% python3 -q
>>> import numpy as np
>>> import numpy.linalg as la
>>> np.set_printoptions(precision=4, suppress=True, linewidth=160)
>>> tidy = lambda a: np.round(a, 4) + 0
>>> sig = 20 * 0.2 ** np.arange(3)
>>> rng = np.random.default_rng(137)
>>> W0 = rng.normal(size=(26, 3)) * rng.permutation(sig)
>>> tidy(W0)
array([[-16.7976,  -0.5857,  -2.5074],
       [  0.125 ,  -0.4563,  -4.0305],
       [  4.4826,  -0.5446,  -7.9034],
       [ 39.1727,   1.2955,  -4.1878],
       [ -7.0452,  -0.0314,   3.8738],
       [-51.9615,  -0.6705,   0.6623],
       [-36.3069,  -0.5121,  -1.2036],
       [ -8.9653,  -0.8347,   4.1854],
       [-11.8809,   0.6265,  -1.4922],
       [  3.0537,  -0.3631,   4.0628],
       [  6.2865,  -0.7598,   2.8811],
       [ 53.1596,  -1.393 ,  -0.3224],
       [  0.4437,  -0.1586,   3.6532],
       [ -3.8423,   0.672 ,   2.5417],
       [-19.9252,  -0.8849,   7.1505],
       [ -3.8052,   0.0809,   6.2167],
       [ 13.2826,  -0.5047,  -1.3264],
       [ 21.5386,   1.0964,  -1.3552],
       [ 26.69  ,  -0.3008,   0.7676],
       [-25.8431,  -0.1792,   1.9967],
       [  7.5044,   0.5936,  -2.8855],
       [ -4.054 ,  -0.0849,   6.8106],
       [-24.3729,  -0.2341,  -0.4851],
       [ 62.2152,   0.486 ,  -0.2306],
       [  0.997 ,  -1.2556,   0.415 ],
       [ 25.8466,  -0.1548,  -1.9311]])
>>> vec = np.array([-2, -5, -2])
>>> y = W0 @ vec
>>> tidy(la.solve(W0.T @ W0, W0.T @ y))
array([-2., -5., -2.])
>>> tidy(la.pinv(W0) @ W0)
array([[1., 0., 0.],
       [0., 1., 0.],
       [0., 0., 1.]])
>>> tidy(la.lstsq(W0, y)[0])
array([-2., -5., -2.])
>>> y = y + 0.02 * rng.normal(size=26)
>>> tidy(y)
array([  41.5551,   10.1047,    9.5874,  -76.4433,    6.5146,  105.9331,   77.5843,   13.7109,   23.6008,  -12.4353,  -14.5387,  -98.688 ,   -7.3923,
         -0.7814,   29.9862,   -5.1835,  -21.3621,  -45.8345,  -53.3869,   48.6133,  -12.1992,   -5.0958,   50.9282, -126.3921,    3.4797,  -47.0568])
>>> beta, *_ = la.lstsq(W0, y)
>>> [round(float(la.norm(la.solve(W0.T @ W0 + lam * np.eye(3), W0.T @ y))), 2) for lam in (0, 1, 10, 100)]
[5.75, 5.39, 3.79, 2.48]
>>> tidy(W0.T @ (y - W0 @ beta))
array([0., 0., 0.])
>>> K = np.load("m.npy")
>>> tidy(K)
array([[ 0.1534, -0.092 ,  0.2147,  0.0307,  0.092 ,  0.1534,  0.092 , -0.1534, -0.092 ,  0.0307, -0.0307],
       [-0.092 ,  0.0552, -0.1288, -0.0184, -0.0552, -0.092 , -0.0552,  0.092 ,  0.0552, -0.0184,  0.0184],
       [ 0.2147, -0.1288,  0.3006,  0.0429,  0.1288,  0.2147,  0.1288, -0.2147, -0.1288,  0.0429, -0.0429],
       [ 0.0307, -0.0184,  0.0429,  0.0061,  0.0184,  0.0307,  0.0184, -0.0307, -0.0184,  0.0061, -0.0061],
       [ 0.092 , -0.0552,  0.1288,  0.0184,  0.0552,  0.092 ,  0.0552, -0.092 , -0.0552,  0.0184, -0.0184],
       [ 0.1534, -0.092 ,  0.2147,  0.0307,  0.092 ,  0.1534,  0.092 , -0.1534, -0.092 ,  0.0307, -0.0307],
       [ 0.092 , -0.0552,  0.1288,  0.0184,  0.0552,  0.092 ,  0.0552, -0.092 , -0.0552,  0.0184, -0.0184],
       [-0.1534,  0.092 , -0.2147, -0.0307, -0.092 , -0.1534, -0.092 ,  0.1534,  0.092 , -0.0307,  0.0307],
       [-0.092 ,  0.0552, -0.1288, -0.0184, -0.0552, -0.092 , -0.0552,  0.092 ,  0.0552, -0.0184,  0.0184],
       [ 0.0307, -0.0184,  0.0429,  0.0061,  0.0184,  0.0307,  0.0184, -0.0307, -0.0184,  0.0061, -0.0061],
       [-0.0307,  0.0184, -0.0429, -0.0061, -0.0184, -0.0307, -0.0184,  0.0307,  0.0184, -0.0061,  0.0061]])
>>> tidy(K.sum(axis=0))
array([ 0.3988, -0.2393,  0.5583,  0.0798,  0.2393,  0.3988,  0.2393, -0.3988, -0.2393,  0.0798, -0.0798])
>>> tidy(np.trace(la.pinv(K) @ K))
np.float64(1.0)
>>> np.allclose(K[:-1].T @ la.lstsq(K[:-1].T, K[-1])[0], K[-1])
True
>>> np.abs(np.diag(la.qr(K)[1])) > 1e-9
array([ True, False, False, False, False, False, False, False, False, False, False])
>>> ev, vecs = la.eigh(K)
>>> vec = np.array([3, 0, 3, 1, -2, -2, -3, -3, 2, -3, 0])
>>> tidy(vec @ K @ vec)
np.float64(1.9877)
>>> r0, g = K[1], K[2]
>>> tidy(r0 @ r0)
np.float64(0.0552)
>>> p = (r0 @ g) / (r0 @ r0) * r0
>>> tidy((g - p) @ r0)
np.float64(0.0)
>>> tidy(g - p)
array([0., 0., 0., 0., 0., 0., 0., 0., 0., 0., 0.])
>>> m1 = np.load("sample14.npy")
>>> m1
array([[ 0.,  0.,  0.,  0., -5., -2., -1., -4., -1., -2., -5.],
       [ 0.,  0.,  0.,  0.,  3.,  0.,  4., -5., -2.,  4.,  0.],
       [ 0.,  0.,  0.,  0.,  2.,  4.,  5.,  4.,  2., -2.,  5.],
       [ 0.,  0.,  0.,  0., -5., -4., -3.,  3.,  1.,  4.,  3.],
       [-5.,  3.,  2., -5.,  0.,  0.,  0.,  0.,  0.,  0.,  0.],
       [-2.,  0.,  4., -4.,  0.,  0.,  0.,  0.,  0.,  0.,  0.],
       [-1.,  4.,  5., -3.,  0.,  0.,  0.,  0.,  0.,  0.,  0.],
       [-4., -5.,  4.,  3.,  0.,  0.,  0.,  0.,  0.,  0.,  0.],
       [-1., -2.,  2.,  1.,  0.,  0.,  0.,  0.,  0.,  0.,  0.],
       [-2.,  4., -2.,  4.,  0.,  0.,  0.,  0.,  0.,  0.,  0.],
       [-5.,  0.,  5.,  3.,  0.,  0.,  0.,  0.,  0.,  0.,  0.]])
>>> [round(float(x), 4) for x in la.svd(m1, compute_uv=False)[:3]]
[12.3095, 12.3095, 10.2001]
>>> la.matrix_rank(m1, rtol=0.1)
np.int64(8)
>>> tidy(la.eigvalsh(m1).min())
np.float64(-12.3095)
>>> labels = rng.permutation(11)
>>> labels
array([ 5,  9,  2,  0,  8, 10,  1,  3,  4,  6,  7])
>>> other = m1[labels][:, labels]
>>> np.diag(other)
array([0., 0., 0., 0., 0., 0., 0., 0., 0., 0., 0.])
>>> other = m1 / np.sqrt((m1 ** 2).mean(axis=1, keepdims=True))
>>> tidy(la.norm(other, axis=1))
array([3.3166, 3.3166, 3.3166, 3.3166, 3.3166, 3.3166, 3.3166, 3.3166, 3.3166, 3.3166, 3.3166])
>>> la.matrix_rank(other) == la.matrix_rank(m1)
np.True_
>>> la.matrix_rank(m1 - m1.mean(axis=1, keepdims=True))
np.int64(8)
>>> tidy(other[1])
array([ 0.    ,  0.    ,  0.    ,  0.    ,  1.1892,  0.    ,  1.5856, -1.9821, -0.7928,  1.5856,  0.    ])
>>> r0 = np.array([0, 3, -2])
>>> np.correlate(m1[4], m1[5], "full")
array([  0.,   0.,   0.,   0.,   0.,   0.,   0.,  20., -32.,   4.,  38., -26.,  -4.,  10.,   0.,   0.,   0.,   0.,   0.,   0.,   0.])
>>> np.polyval(r0, m1[4])
array([-17.,   7.,   4., -17.,  -2.,  -2.,  -2.,  -2.,  -2.,  -2.,  -2.])
>>> np.cross(m1[4, :3], m1[5, :3])
array([12., 16.,  6.])
>>> np.convolve(m1[4], r0)
array([  0., -15.,  19.,   0., -19.,  10.,   0.,   0.,   0.,   0.,   0.,   0.,   0.])
>>> other = np.array([[0, 0, 2, 0],
...     [2, 0, 0, 2],
...     [1, 0, 1, 1],
...     [2, 1, 1, 2],
...     [2, 1, 2, 1],
...     [2, 0, 1, 1]])
>>> M = np.block([[np.zeros((6, 6)), other], [other.T, np.zeros((4, 4))]])
>>> M
array([[0., 0., 0., 0., 0., 0., 0., 0., 2., 0.],
       [0., 0., 0., 0., 0., 0., 2., 0., 0., 2.],
       [0., 0., 0., 0., 0., 0., 1., 0., 1., 1.],
       [0., 0., 0., 0., 0., 0., 2., 1., 1., 2.],
       [0., 0., 0., 0., 0., 0., 2., 1., 2., 1.],
       [0., 0., 0., 0., 0., 0., 2., 0., 1., 1.],
       [0., 2., 1., 2., 2., 2., 0., 0., 0., 0.],
       [0., 0., 0., 1., 1., 0., 0., 0., 0., 0.],
       [2., 0., 1., 1., 2., 1., 0., 0., 0., 0.],
       [0., 2., 1., 2., 1., 1., 0., 0., 0., 0.]])
>>> Uu, sig, Vh = la.svd(M)
>>> np.argmax(sig[:-1] / (sig[1:] + 1e-6)) + 1
np.int64(8)
>>> other = Uu[:, :8] @ np.diag(sig[:8]) @ Vh[:8]
>>> tidy(la.norm(M - other) / la.norm(M))
np.float64(0.0)
>>> la.matrix_rank(M, rtol=0.05)
np.int64(8)
